% ipython --no-banner

In [1]: import numpy as np

In [2]: import numpy.linalg as la

In [3]: np.set_printoptions(precision=1, suppress=True, linewidth=160, floatmode="fixed")

In [4]: arr = np.loadtxt("case6.csv", delimiter=",")

In [5]: print(arr)
[[ 0.8 -0.5  0.3]
 [-0.5 -0.4  0.8]
 [ 0.3  0.8  0.6]]

In [6]: # orthonormal columns

In [7]: vals, vecs = la.eig(arr)

In [8]: print(np.sort(la.eigvals(arr.T)))
[-1.0  1.0  1.0]

In [9]: vals, vecs = la.eigh(arr)

In [10]: x = np.array([0, 0, -1])

In [11]: print(round(float(x @ arr @ x / (x @ x)), 1), np.round(vals[0], 1), vals[-1])
0.6 -1.0 1.0

In [12]: print(np.round(x @ arr @ x, 1))
0.6

In [13]: print(np.round(np.abs(arr).sum(axis=1).max(), 1), np.abs(vals).max())
1.7 1.0

In [14]: vals, vecs = la.eigh(arr)

In [15]: print(la.svd(arr, compute_uv=False))
[1.0 1.0 1.0]

In [16]: print(np.round(vecs.T @ vecs, 1) + 0)
[[1.0 0.0 0.0]
 [0.0 1.0 0.0]
 [0.0 0.0 1.0]]

In [17]: print((vals > 1e-8).sum(), (vals < -1e-8).sum())
2 1

In [18]: print(np.round(vecs.T @ arr @ vecs, 1) + 0)
[[-1.0  0.0  0.0]
 [ 0.0  1.0  0.0]
 [ 0.0  0.0  1.0]]

In [19]: print(np.round(la.eigvalsh(arr + -1 * np.eye(3)), 1) + 0)
[-2.0  0.0  0.0]

In [20]: print(vals.sum(), np.trace(arr))
1.0 1.0

In [21]: W0 = np.vander(np.arange(4) - 1, 3, increasing=True)

In [22]: print(W0)
[[ 1 -1  1]
 [ 1  0  0]
 [ 1  1  1]
 [ 1  2  4]]

In [23]: C2 = W0.T @ W0

In [24]: print(la.svd(W0, compute_uv=False) ** 2)
[24.0  2.9  1.2]

In [25]: print(la.matrix_rank(C2))
3

In [26]: print(np.diag(C2))
[ 4  6 18]

In [27]: print(np.trace(C2), (W0 ** 2).sum())
28 28

In [28]: print(np.allclose(C2, C2.T))
True

In [29]: print((W0 @ W0.T).shape)
(4, 4)

In [30]: x = np.array([2, 2, 2])

In [31]: y = W0 @ x

In [32]: beta, lr = np.zeros(3), 1 / la.norm(W0, 2) ** 2

In [33]: for i in range(40):
    ...:     beta -= lr * W0.T @ (W0 @ beta - y)
    ...:     if i % 10 == 0: print(i, round(la.norm(W0 @ beta - y), 1))
    ...: 
0 1.5
10 0.9
20 0.5
30 0.3

In [34]: print(round(la.cond(W0), 1))
4.5
